% ipython --no-banner

In [1]: import numpy as np

In [2]: from numpy import linalg as LA

In [3]: np.set_printoptions(precision=2, suppress=True, linewidth=100, sign=" ")

In [4]: def rd(a):
   ...:     return np.round(a, 2) + 0
   ...: 

In [5]: J = np.load("arr.npy")

In [6]: print(J)
[[ 2  1  0  3 -1]
 [ 1 -2  0 -1 -1]
 [ 0  0 -6  0  1]
 [ 3 -1  0  6  0]
 [-1 -1  1  0  4]]

In [7]: # symmetric, so the eigenvalues are real

In [8]: vals, evecs = LA.eig(J)

In [9]: print(rd(J @ evecs[:, 0] - vals[0] * evecs[:, 0]))
[ 0.  0.  0.  0.  0.]

In [10]: print(rd(np.sort(LA.eigvals(LA.inv(J)))))
[-0.37 -0.16  0.13  0.22  1.7 ]

In [11]: print(rd(np.prod(vals)))
332.0

In [12]: print(rd(np.sort(LA.eigvals(J @ J))))
[  0.35   7.14  20.35  37.24  58.93]

In [13]: print(rd(np.sort(LA.eigvals(J.T))))
[-6.1  -2.67  0.59  4.51  7.68]

In [14]: F = np.load("dump.npy")

In [15]: print(F)
[[ 0  2  1]
 [ 0  0  1]
 [ 1  3  1]
 [ 0  0  1]
 [ 0  0  1]
 [ 0  0  1]
 [ 0  0  1]
 [ 0  2  1]
 [ 0  0  1]
 [ 0  0  1]
 [ 0  0  1]
 [ 0  0  1]
 [ 0  1  1]]

In [16]: # rows 1 and 3 are equal

In [17]: rng = np.random.default_rng(10090)

In [18]: other = J + rng.integers(-2, 3, (5, 4)) @ rng.integers(-2, 3, (4, 5))

In [19]: print(other)
[[ 7 -3  1  6 -7]
 [-2 -3  0 -3  3]
 [-3 -2 -7 -1  3]
 [ 7  0  2  6  0]
 [-3  0  1  0  4]]

In [20]: print(other - J)
[[ 5 -4  1  3 -6]
 [-3 -1  0 -2  4]
 [-3 -2 -1 -1  2]
 [ 4  1  2  0  0]
 [-2  1  0  0  0]]

In [21]: print(np.abs(other - J).sum(axis=1))
[ 19  10   9   7   3]

In [22]: other = F / np.sqrt((F ** 2).mean(axis=1, keepdims=True))

In [23]: print(rd(other[10]))
[ 0.    0.    1.73]

In [24]: print(rd(F - F.mean(axis=1, keepdims=True)))
[[-1.    1.    0.  ]
 [-0.33 -0.33  0.67]
 [-0.67  1.33 -0.67]
 [-0.33 -0.33  0.67]
 [-0.33 -0.33  0.67]
 [-0.33 -0.33  0.67]
 [-0.33 -0.33  0.67]
 [-1.    1.    0.  ]
 [-0.33 -0.33  0.67]
 [-0.33 -0.33  0.67]
 [-0.33 -0.33  0.67]
 [-0.33 -0.33  0.67]
 [-0.67  0.33  0.33]]

In [25]: print(LA.matrix_rank(F - F.mean(axis=1, keepdims=True)))
2

In [26]: proj = F @ LA.solve(F.T @ F, F.T)

In [27]: print(np.allclose(proj @ proj, proj))
True

In [28]: print(rd(LA.eigvalsh(proj)))
[ 0.  0.  0.  0.  0.  0.  0.  0.  0.  0.  1.  1.  1.]

In [29]: M = np.array([[2, 3, 4, 5],
    ...:     [6, 7, 8, 9],
    ...:     [10, 11, 12, 13],
    ...:     [14, 15, 16, 17],
    ...:     [18, 19, 20, 21]])

In [30]: print(M)
[[  2   3   4   5]
 [  6   7   8   9]
 [ 10  11  12  13]
 [ 14  15  16  17]
 [ 18  19  20  21]]

In [31]: # rows and columns are dependent

In [32]: rank = LA.matrix_rank(M)

In [33]: print(rank)
2

In [34]: null = LA.svd(M)[2][rank:].T

In [35]: print(LA.matrix_rank(M.T @ M), LA.matrix_rank(M @ M.T))
2 2

In [36]: print([int(LA.matrix_rank(M[:i])) for i in range(1, len(M) + 1)])
[1, 2, 2, 2, 2]

In [37]: print([int(LA.matrix_rank(np.delete(M, i, axis=0))) for i in range(5)])
[2, 2, 2, 2, 2]

In [38]: left, s, vt = LA.svd(M)

In [39]: evecs = vt[:(s > 1e-8).sum()]

In [40]: x0 = M[4] + -2 * M[0] + rng.integers(2) * np.eye(4)[1]

In [41]: print(x0)
[ 14.  13.  12.  11.]

In [42]: print(rd(LA.norm(x0 - evecs.T @ evecs @ x0)))
0.0

In [43]: print(LA.matrix_rank(np.vstack([M, x0])))
2

In [44]: f, g = M[0], M[3]

In [45]: print(f @ g)
222

In [46]: p = (f @ g) / (f @ f) * f

In [47]: print(np.outer(f, g))
[[ 28  30  32  34]
 [ 42  45  48  51]
 [ 56  60  64  68]
 [ 70  75  80  85]]

In [48]: print(rd(LA.norm(f + g) ** 2 + LA.norm(f - g) ** 2))
2040.0

In [49]: K = np.loadtxt("sample2.csv", delimiter=",")

In [50]: print(K)
[[ 1.99  3.96  3.11  6.02]
 [-2.05 -3.9  -1.82 -3.9 ]
 [-0.99 -1.97 -2.04 -3.95]]

In [51]: left, s, vt = LA.svd(K)

In [52]: print(np.argmax(s[:-1] / (s[1:] + 1e-6)) + 1)
2

In [53]: other = left[:, :2] @ np.diag(s[:2]) @ vt[:2]

In [54]: print(rd(np.abs(K - other).max()))
0.03

In [55]: print(LA.matrix_rank(K, rtol=0.05))
2

In [56]: print(rd(other))
[[ 2.    3.95  3.08  6.04]
 [-2.04 -3.9  -1.83 -3.89]
 [-0.98 -1.98 -2.07 -3.93]]

In [57]: other = np.array([[-3, -2, 3], [-1, 1, 0], [-1, 2, -1], [1, 0, -1]])

In [58]: print(rd(np.einsum("ij->j", K)))
[-1.05 -1.91 -0.75 -1.83]

In [59]: print(LA.matrix_rank(K @ other))
3

In [60]: print(rd(np.einsum("ik,kj->ji", K, other)))
[[-7.02  7.97  3.03]
 [ 6.2  -3.44 -4.07]
 [-3.16 -0.43  3.02]]

In [61]: print(np.vstack([K, other.T]).shape)
(6, 4)

In [62]: print(rd(np.einsum("ij,ij->i", K, K)))
[ 65.55  37.93  24.63]

In [63]: print(rd(other.T @ K.T))
[[-7.02  7.97  3.03]
 [ 6.2  -3.44 -4.07]
 [-3.16 -0.43  3.02]]

In [64]: other = K + rng.integers(-2, 3, (3, 2)) @ rng.integers(-2, 3, (2, 4))

In [65]: print(rd(other))
[[ 3.99  4.96  1.11  8.02]
 [ 0.95 -0.9  -6.82 -0.9 ]
 [-2.99 -5.97  3.96 -5.95]]

In [66]: print(LA.matrix_rank(other - K, tol=1e-8))
2

In [67]: print(np.abs(other - K).sum(axis=1))
[  7.  14.  14.]

In [68]: print(other - K)
[[ 2.  1. -2.  2.]
 [ 3.  3. -5.  3.]
 [-2. -4.  6. -2.]]

In [69]: print(rd(LA.svd(other - K, compute_uv=False)))
[ 11.01   1.95   0.  ]

In [70]: data = np.array([[1, -2, -2],
    ...:     [1, -3, -2],
    ...:     [-1, -5, -1],
    ...:     [-2, -4, -3],
    ...:     [-1, -5, -1],
    ...:     [1, -7, -1],
    ...:     [0, -5, 1],
    ...:     [1, -7, 2],
    ...:     [1, -6, 4],
    ...:     [1, -6, 5]])

In [71]: # row 4 repeats row 2

In [72]: proj = data @ LA.solve(data.T @ data, data.T)

In [73]: print(rd(np.diag(proj)))
[ 0.3   0.32  0.23  0.51  0.23  0.36  0.1   0.22  0.3   0.43]

In [74]: print(np.trace(proj))
3.0

In [75]: print(rd(LA.eigvalsh(proj)))
[ 0.  0.  0.  0.  0.  0.  0.  1.  1.  1.]

In [76]: print(np.allclose(proj @ proj, proj))
True

In [77]: x0 = np.array([0, 3, 3])

In [78]: y = data @ x0

In [79]: print(rd(LA.pinv(data) @ data))
[[ 1.  0.  0.]
 [ 0.  1.  0.]
 [ 0.  0.  1.]]

In [80]: print(rd(LA.lstsq(data, y)[0]))
[ 0.  3.  3.]

In [81]: y = y + 0.05 * rng.normal(size=10)

In [82]: print(rd(y))
[-11.91 -15.03 -17.99 -21.   -17.99 -24.   -12.03 -14.93  -6.02  -3.02]

In [83]: b, *_ = LA.lstsq(data, y)

In [84]: print(b.round())
[ 0.  3.  3.]

In [85]: print(rd(LA.norm(y - data @ b)))
0.11
